$ python3 -q
>>> import numpy as np
>>> import numpy.linalg as la
>>> np.set_printoptions(precision=2, suppress=True, linewidth=140, sign=" ")
>>> rnd = lambda a: np.round(a, 2) + 0
>>> F = np.loadtxt("m.csv", delimiter=",")
>>> print(F)
[[ 3.64  1.58  3.03  1.86 -0.14 -3.28]
 [ 4.32 -2.99 -2.58  2.02  4.35 -2.32]
 [-2.97  3.52  4.46  2.8  -1.56 -4.37]
 [ 7.19 -4.31  1.09  5.04  2.29  3.59]
 [-3.13  6.57 -6.32 -2.45 -2.58 -4.19]
 [ 5.11 -1.8  -1.03  5.11  5.41  4.45]
 [ 1.   -4.36  1.   -1.94  1.31  4.95]
 [-0.63  9.21 -2.23 -3.19  8.62 -5.64]]
>>> M2 = np.c_[F[:, :2] @ np.array([[-2, 3], [-3, 2]]), np.array([2, 0, -1, -2, -2, 0, 2, -1])]
>>> print(rnd(M2))
[[-12.02  14.08   2.  ]
 [  0.33   6.98   0.  ]
 [ -4.62  -1.87  -1.  ]
 [ -1.45  12.95  -2.  ]
 [-13.45   3.75  -2.  ]
 [ -4.82  11.73   0.  ]
 [ 11.08  -5.72   2.  ]
 [-26.37  16.53  -1.  ]]
>>> print(la.matrix_rank(np.c_[F, M2]))
7
>>> print(rnd(la.norm(M2 - F @ la.lstsq(F, M2)[0], axis=0)))
[ 0.    0.    2.87]
>>> print(rnd(la.norm(la.qr(F)[0].T @ M2, axis=0) ** 2 / ((M2 ** 2).sum(axis=0) + 1e-12)))
[ 1.    1.    0.54]
>>> proj = F @ la.solve(F.T @ F, F.T)
>>> print(rnd(proj @ F[:, 3]))
[ 1.86  2.02  2.8   5.04 -2.45  5.11 -1.94 -3.19]
>>> print(rnd(la.eigvalsh(proj)))
[ 0.  0.  1.  1.  1.  1.  1.  1.]
>>> rng = np.random.default_rng(9658)
>>> labels = rng.permutation(6)
>>> M2 = F[:, labels] * rng.choice([-1, 1], 6)
>>> print(M2)
[[ 1.58  3.03  3.64 -0.14 -1.86 -3.28]
 [-2.99 -2.58  4.32  4.35 -2.02 -2.32]
 [ 3.52  4.46 -2.97 -1.56 -2.8  -4.37]
 [-4.31  1.09  7.19  2.29 -5.04  3.59]
 [ 6.57 -6.32 -3.13 -2.58  2.45 -4.19]
 [-1.8  -1.03  5.11  5.41 -5.11  4.45]
 [-4.36  1.    1.    1.31  1.94  4.95]
 [ 9.21 -2.23 -0.63  8.62  3.19 -5.64]]
>>> Uu, _, VT = la.svd(F.T @ M2)
>>> print(rnd(Uu @ VT))
[[ 0.  0.  1.  0.  0.  0.]
 [ 1.  0.  0.  0.  0.  0.]
 [ 0.  1.  0.  0.  0.  0.]
 [ 0.  0.  0.  0. -1.  0.]
 [ 0.  0.  0.  1.  0.  0.]
 [ 0.  0.  0.  0.  0.  1.]]
>>> M2 = np.array([[2, 1, 0, 3, 3],
...     [3, 1, 0, 3, 0],
...     [2, 2, 1, 3, 0],
...     [1, 3, 1, 2, 3],
...     [3, 1, 2, 0, 0]])
>>> feats = M2.T @ M2
>>> print(feats)
[[ 27  15   9  23   9]
 [ 15  16   7  18  12]
 [  9   7   6   5   3]
 [ 23  18   5  31  15]
 [  9  12   3  15  18]]
>>> vals, evecs = la.eigh(feats)
>>> x0 = np.array([-5, 6, -4, 9, 8])
>>> print(rnd(evecs * np.abs(vals) @ evecs.T))
[[ 27.  15.   9.  23.   9.]
 [ 15.  16.   7.  18.  12.]
 [  9.   7.   6.   5.   3.]
 [ 23.  18.   5.  31.  15.]
 [  9.  12.   3.  15.  18.]]
>>> print(x0 @ feats @ x0)
6048
>>> print(np.abs(feats).sum(axis=1).max(), rnd(np.abs(vals).max()))
92 73.8
>>> def softmax(z):
...     e = np.exp(z - z.max(axis=-1, keepdims=True))
...     return e / e.sum(axis=-1, keepdims=True)
... 
>>> print(rnd(softmax(feats[1])))
[ 0.04  0.11  0.    0.84  0.  ]
>>> print(rnd(softmax(10 * feats[1])))
[ 0.  0.  0.  1.  0.]
>>> print(rnd(softmax(feats[1] + 2)))
[ 0.04  0.11  0.    0.84  0.  ]
>>> S = feats @ feats.T / np.sqrt(5)
>>> print(softmax(S)[1] @ feats)
[ 23.  18.   5.  31.  15.]
>>> print(rnd(softmax(S)))
[[ 0.  0.  0.  1.  0.]
 [ 0.  0.  0.  1.  0.]
 [ 0.  0.  0.  1.  0.]
 [ 0.  0.  0.  1.  0.]
 [ 0.  0.  0.  1.  0.]]
>>> print(rnd(softmax(S + np.triu(np.full(S.shape, -np.inf), 1))))
[[ 1.  0.  0.  0.  0.]
 [ 1.  0.  0.  0.  0.]
 [ 1.  0.  0.  0.  0.]
 [ 0.  0.  0.  1.  0.]
 [ 0.  0.  0.  1.  0.]]
>>> arr = 0.7 ** np.abs(np.subtract.outer(np.arange(7), np.arange(7)))
>>> print(rnd(arr))
[[ 1.    0.7   0.49  0.34  0.24  0.17  0.12]
 [ 0.7   1.    0.7   0.49  0.34  0.24  0.17]
 [ 0.49  0.7   1.    0.7   0.49  0.34  0.24]
 [ 0.34  0.49  0.7   1.    0.7   0.49  0.34]
 [ 0.24  0.34  0.49  0.7   1.    0.7   0.49]
 [ 0.17  0.24  0.34  0.49  0.7   1.    0.7 ]
 [ 0.12  0.17  0.24  0.34  0.49  0.7   1.  ]]
>>> th = np.radians(120)
>>> R = np.eye(7)
>>> R[3, 3] = R[5, 5] = np.cos(th)
>>> R[3, 5], R[5, 3] = -np.sin(th), np.sin(th)
>>> print(rnd(R))
[[ 1.    0.    0.    0.    0.    0.    0.  ]
 [ 0.    1.    0.    0.    0.    0.    0.  ]
 [ 0.    0.    1.    0.    0.    0.    0.  ]
 [ 0.    0.    0.   -0.5   0.   -0.87  0.  ]
 [ 0.    0.    0.    0.    1.    0.    0.  ]
 [ 0.    0.    0.    0.87  0.   -0.5   0.  ]
 [ 0.    0.    0.    0.    0.    0.    1.  ]]
>>> M2 = arr @ R.T
>>> print(rnd(la.svd(arr, compute_uv=False)), rnd(la.svd(M2, compute_uv=False)))
[ 3.68  1.53  0.71  0.41  0.28  0.21  0.18] [ 3.68  1.53  0.71  0.41  0.28  0.21  0.18]
>>> print(np.allclose(arr @ arr.T, M2 @ M2.T))
True
>>> print(rnd(la.det(R)), np.trace(R))
1.0 4.0
>>> labels = rng.permutation(7)
>>> print(labels)
[ 2  6  3  4  5  0  1]
>>> M2 = arr[labels][:, labels]
>>> print(rnd(M2))
[[ 1.    0.24  0.7   0.49  0.34  0.49  0.7 ]
 [ 0.24  1.    0.34  0.49  0.7   0.12  0.17]
 [ 0.7   0.34  1.    0.7   0.49  0.34  0.49]
 [ 0.49  0.49  0.7   1.    0.7   0.24  0.34]
 [ 0.34  0.7   0.49  0.7   1.    0.17  0.24]
 [ 0.49  0.12  0.34  0.24  0.17  1.    0.7 ]
 [ 0.7   0.17  0.49  0.34  0.24  0.7   1.  ]]
>>> print(np.diag(M2))
[ 1.  1.  1.  1.  1.  1.  1.]
